% ipython --no-banner

In [1]: import numpy as np

In [2]: np.set_printoptions(precision=4, suppress=True, linewidth=200, legacy="1.25")

In [3]: A = np.load("test1.npy")

In [4]: A
Out[4]: 
array([[ 0.9931,  0.0767,  0.0307],
       [ 0.0767,  0.1444, -0.343 ],
       [ 0.0307, -0.343 ,  0.8625]])

In [5]: round(float(np.linalg.det(A[::-1])), 4)
Out[5]: -0.0

In [6]: np.round(np.einsum("ii->", A), 4)
Out[6]: 2.0

In [7]: np.round(np.einsum("ij,ji->", A, A), 4)
Out[7]: 2.0

In [8]: np.round(np.poly(A), 4) + 0
Out[8]: array([ 1., -2.,  1.,  0.])

In [9]: r = np.linalg.matrix_rank(A)

In [10]: r
Out[10]: 2

In [11]: null = np.linalg.svd(A)[2][r:].T

In [12]: np.round(A @ null, 4) + 0
Out[12]: 
array([[0.],
       [0.],
       [0.]])

In [13]: np.allclose(A @ null, 0)
Out[13]: True

In [14]: null.shape
Out[14]: (3, 1)

In [15]: U, sigma, vt = np.linalg.svd(A)

In [16]: evecs = vt[:(sigma > 1e-8).sum()]

In [17]: rng = np.random.default_rng(453)

In [18]: x0 = A[2] + -1 * A[1] + rng.integers(2) * np.eye(3)[2]

In [19]: x0
Out[19]: array([-0.0459, -0.4875,  2.2055])

In [20]: np.allclose(evecs.T @ evecs @ x0, x0)
Out[20]: False

In [21]: round(np.linalg.norm(x0 - evecs.T @ evecs @ x0), 4)
Out[21]: 0.3709

In [22]: m1 = np.load("data.npy")

In [23]: m1
Out[23]: 
array([[ 0, -3,  5],
       [ 0,  0, -6],
       [ 0,  0,  0]])

In [24]: B = np.array([[3, -2, 2], [-3, 2, -2], [5, 5, 0]])

In [25]: np.vstack([m1, B.T]).shape
Out[25]: (6, 3)

In [26]: B.T @ m1.T
Out[26]: 
array([[ 34, -30,   0],
       [ 19, -30,   0],
       [  6,   0,   0]])

In [27]: U, sigma, vt = np.linalg.svd(m1)

In [28]: evecs = vt[:(sigma > 1e-8).sum()]

In [29]: x0 = m1[2] + -3 * m1[1] + rng.integers(2) * np.eye(3)[2]

In [30]: x0
Out[30]: array([ 0.,  0., 18.])

In [31]: np.allclose(evecs.T @ evecs @ x0, x0)
Out[31]: True

In [32]: np.round(evecs.T @ evecs, 4) + 0
Out[32]: 
array([[0., 0., 0.],
       [0., 1., 0.],
       [0., 0., 1.]])

In [33]: np.diag(evecs.T @ evecs)
Out[33]: array([0., 1., 1.])

In [34]: np.round(np.linalg.norm(x0 - evecs.T @ evecs @ x0), 4)
Out[34]: 0.0

In [35]: np.linalg.norm(m1, axis=0)
Out[35]: array([0.    , 3.    , 7.8102])

In [36]: round(np.linalg.norm(m1) ** 2 / np.linalg.norm(m1, 2) ** 2, 4)
Out[36]: 1.0766

In [37]: round(np.linalg.norm(m1[0], 1), 4), round(np.linalg.norm(m1[0], np.inf), 4)
Out[37]: (8.0, 5.0)

In [38]: round(float(np.linalg.norm(m1, "nuc")), 4)
Out[38]: 10.2956

In [39]: np.linalg.norm(m1, axis=1).argmax()
Out[39]: 1

In [40]: m1[0] @ m1[2]
Out[40]: 0

In [41]: def softmax(z):
    ...:     e = np.exp(z - z.max(axis=-1, keepdims=True))
    ...:     return e / e.sum(axis=-1, keepdims=True)
    ...: 

In [42]: np.round(softmax(10 * m1[1]), 4) + 0
Out[42]: array([0.5, 0.5, 0. ])

In [43]: softmax(m1).sum(axis=1)
Out[43]: array([1., 1., 1.])

In [44]: softmax(m1[1] + 2)
Out[44]: array([0.4994, 0.4994, 0.0012])

In [45]: softmax(m1[1])
Out[45]: array([0.4994, 0.4994, 0.0012])

In [46]: S = m1 @ m1.T / np.sqrt(3)

In [47]: softmax(S).round(6).argmax(axis=1)
Out[47]: array([0, 1, 0])

In [48]: np.round(softmax(S), 4) + 0
Out[48]: 
array([[1.    , 0.    , 0.    ],
       [0.    , 1.    , 0.    ],
       [0.3333, 0.3333, 0.3333]])

In [49]: np.linalg.matrix_rank(m1 - m1[0, 0] * np.eye(3))
Out[49]: 2

In [50]: np.linalg.matrix_power(m1 - np.diag(np.diag(m1)), 3)
Out[50]: 
array([[0, 0, 0],
       [0, 0, 0],
       [0, 0, 0]])

In [51]: np.prod(np.diag(m1)), round(float(np.linalg.det(m1)), 4)
Out[51]: (0, 0.0)

In [52]: f = np.array([-2, -1, 1, -1])

In [53]: W0 = np.outer(rng.normal(size=26), f) + 0.3 * rng.normal(size=(26, 4))

In [54]: W0
Out[54]: 
array([[ 2.1143,  1.3905, -1.0437,  1.0377],
       [ 2.1546,  0.4285, -0.8939,  0.7788],
       [ 2.8725,  1.0049, -0.6639,  1.1138],
       [ 1.9196,  0.9596, -0.9324,  0.7288],
       [-2.2254, -0.946 ,  1.001 , -1.9193],
       [ 1.5128,  0.4032, -1.1224,  0.7732],
       [-0.0593, -0.3803, -0.1501,  0.3338],
       [ 0.5387,  0.3014, -0.3661,  0.3138],
       [-0.2354,  0.8678, -0.0482,  0.1877],
       [ 1.2549,  0.4993, -0.2178,  0.2375],
       [-0.242 , -0.2782,  0.3045, -0.7481],
       [ 0.6155,  0.6228, -0.2801,  0.7953],
       [-1.2169, -0.7313,  0.5321, -0.2786],
       [ 1.1031,  1.0842, -0.5973,  0.7605],
       [ 1.8087,  1.3733, -0.8427,  0.9058],
       [-0.3173, -0.0087,  0.4887, -0.4445],
       [-3.219 , -1.2584,  1.7075, -1.9389],
       [ 3.0779,  1.5803, -2.0703,  1.6387],
       [-1.1908, -0.3395,  0.6203, -0.6983],
       [ 1.2083,  0.3334, -0.656 ,  0.8245],
       [-0.097 , -0.6199, -0.0006, -0.096 ],
       [ 1.6725,  0.8107, -0.9958,  0.6819],
       [-0.9498, -0.6269,  0.4323, -0.1137],
       [ 2.0788,  0.5203, -0.9016,  0.534 ],
       [ 1.7347,  1.2261, -1.2532,  0.9931],
       [-1.3552, -0.695 ,  0.8528, -0.49  ]])

In [55]: basis = W0[[3, 22]].astype(float)

In [56]: for _ in range(5):
    ...:     z = np.linalg.norm(W0[:, None] - basis, axis=-1).argmin(axis=1)
    ...:     basis = np.array([W0[z == j].mean(axis=0) for j in range(2)])
    ...: 

In [57]: z
Out[57]: array([0, 0, 0, 0, 1, 0, 1, 0, 1, 0, 1, 0, 1, 0, 0, 1, 1, 0, 1, 0, 1, 0, 1, 0, 0, 1])

In [58]: basis
Out[58]: 
array([[ 1.7111,  0.8359, -0.8558,  0.8078],
       [-1.0098, -0.456 ,  0.5219, -0.5642]])

In [59]: np.bincount(z)
Out[59]: array([15, 11])

In [60]: basis[1] - basis[0]
Out[60]: array([-2.7209, -1.2919,  1.3777, -1.372 ])

In [61]: B = basis / np.linalg.norm(basis, axis=1, keepdims=True)

In [62]: C2 = B @ B.T

In [63]: np.linalg.norm(B, axis=1)
Out[63]: array([1., 1.])

In [64]: np.argwhere(np.triu(np.abs(C2) > 0.95, 1))
Out[64]: array([[0, 1]])

In [65]: (C2 - 2 * np.eye(2)).round(6).argmax(axis=1)
Out[65]: array([1, 0])

In [66]: (np.abs(C2) > 0.9).astype(int)
Out[66]: 
array([[1, 1],
       [1, 1]])

In [67]: z = rng.permutation(4)

In [68]: B = W0[:, z] * rng.choice([-1, 1], 4)

In [69]: B
Out[69]: 
array([[-2.1143,  1.3905, -1.0377,  1.0437],
       [-2.1546,  0.4285, -0.7788,  0.8939],
       [-2.8725,  1.0049, -1.1138,  0.6639],
       [-1.9196,  0.9596, -0.7288,  0.9324],
       [ 2.2254, -0.946 ,  1.9193, -1.001 ],
       [-1.5128,  0.4032, -0.7732,  1.1224],
       [ 0.0593, -0.3803, -0.3338,  0.1501],
       [-0.5387,  0.3014, -0.3138,  0.3661],
       [ 0.2354,  0.8678, -0.1877,  0.0482],
       [-1.2549,  0.4993, -0.2375,  0.2178],
       [ 0.242 , -0.2782,  0.7481, -0.3045],
       [-0.6155,  0.6228, -0.7953,  0.2801],
       [ 1.2169, -0.7313,  0.2786, -0.5321],
       [-1.1031,  1.0842, -0.7605,  0.5973],
       [-1.8087,  1.3733, -0.9058,  0.8427],
       [ 0.3173, -0.0087,  0.4445, -0.4887],
       [ 3.219 , -1.2584,  1.9389, -1.7075],
       [-3.0779,  1.5803, -1.6387,  2.0703],
       [ 1.1908, -0.3395,  0.6983, -0.6203],
       [-1.2083,  0.3334, -0.8245,  0.656 ],
       [ 0.097 , -0.6199,  0.096 ,  0.0006],
       [-1.6725,  0.8107, -0.6819,  0.9958],
       [ 0.9498, -0.6269,  0.1137, -0.4323],
       [-2.0788,  0.5203, -0.534 ,  0.9016],
       [-1.7347,  1.2261, -0.9931,  1.2532],
       [ 1.3552, -0.695 ,  0.49  , -0.8528]])

In [70]: U, _, vt = np.linalg.svd(W0.T @ B)

In [71]: np.round(U @ vt, 4) + 0
Out[71]: 
array([[-1.,  0.,  0.,  0.],
       [ 0.,  1.,  0.,  0.],
       [ 0.,  0.,  0., -1.],
       [ 0.,  0., -1.,  0.]])

In [72]: data = np.load("arr.npy")

In [73]: data
Out[73]: 
array([[-0.2152, -0.4927,  5.5446,  4.9612],
       [ 0.2999, -0.6951,  5.2605,  3.6964],
       [ 0.0045,  0.3322, -3.6212, -2.9105],
       [-0.6245,  0.1077,  2.3567,  3.448 ],
       [ 0.9597, -0.6413,  0.8066, -1.7765],
       [ 1.8356, -1.402 ,  3.7271, -1.4849],
       [-0.8245,  0.7708, -2.7532, -0.3651],
       [ 0.077 ,  0.4521, -3.6088, -2.8518],
       [ 0.6232, -0.5222,  1.0802, -0.4978],
       [ 1.8383, -1.4866,  3.6087, -1.4059],
       [ 1.6171, -1.1635,  1.9558, -2.2237],
       [-0.4337,  0.1631,  0.3451,  1.3406],
       [-0.5507,  0.8712, -4.759 , -2.3498],
       [ 1.2421, -0.9612,  2.3376, -1.0347],
       [-0.643 ,  0.0829,  2.4161,  3.367 ],
       [-1.2132,  1.0124, -2.3873,  1.0161],
       [ 1.5562, -1.1958,  1.9364, -2.2441],
       [-1.7698,  1.4547, -3.6013,  1.6099],
       [-0.444 ,  0.6372, -3.1802, -1.6044],
       [-0.8109,  0.0721,  4.4333,  5.606 ],
       [-0.2031,  0.2936, -1.597 , -0.7558],
       [ 0.6251, -0.1023, -2.3993, -3.3513],
       [-0.6246,  0.475 , -1.2291,  0.5321],
       [ 0.8337, -0.8704,  2.7767,  0.2666],
       [-1.8679,  1.5789, -3.589 ,  1.458 ],
       [-0.7882,  0.4629,  0.8239,  2.578 ],
       [-1.3399,  0.9082, -0.385 ,  3.0813]])

In [74]: cen = data - data.mean(axis=0)

In [75]: evecs = np.linalg.svd(cen)[2][:2]

In [76]: B = cen - cen @ evecs.T @ evecs

In [77]: (cen @ evecs.T).std(axis=0)
Out[77]: array([3.435 , 2.3268])

In [78]: B.std(axis=0)
Out[78]: array([0.0347, 0.043 , 0.0176, 0.018 ])

In [79]: mat = np.array([[-1.0, -2.0, -2.0, 0.0],
    ...:     [-2.0, -1.0, -2.0, 0.0],
    ...:     [-2.0, -2.0, -1.0, 0.0],
    ...:     [0.0, 0.0, 0.0, -1.0]])

In [80]: evals, evecs = np.linalg.eigh(mat)

In [81]: (evals > 1e-8).sum(), (evals < -1e-8).sum()
Out[81]: (2, 2)

In [82]: evals
Out[82]: array([-5., -1.,  1.,  1.])

In [83]: np.unique(evals.round(6) + 0, return_counts=True)[1]
Out[83]: array([1, 1, 2])

In [84]: np.linalg.eigvalsh(mat @ mat)
Out[84]: array([ 1.,  1.,  1., 25.])

In [85]: np.round(evecs.T @ mat @ evecs, 4) + 0
Out[85]: 
array([[-5.,  0.,  0.,  0.],
       [ 0., -1.,  0.,  0.],
       [ 0.,  0.,  1.,  0.],
       [ 0.,  0.,  0.,  1.]])

In [86]: np.linalg.eigvalsh(mat + 3 * np.eye(4))
Out[86]: array([-2.,  2.,  4.,  4.])

In [87]: np.round(evecs.T @ evecs, 4) + 0
Out[87]: 
array([[1., 0., 0., 0.],
       [0., 1., 0., 0.],
       [0., 0., 1., 0.],
       [0., 0., 0., 1.]])

In [88]: evecs @ np.diag(evals) @ evecs.T
Out[88]: 
array([[-1., -2., -2.,  0.],
       [-2., -1., -2.,  0.],
       [-2., -2., -1.,  0.],
       [ 0.,  0.,  0., -1.]])
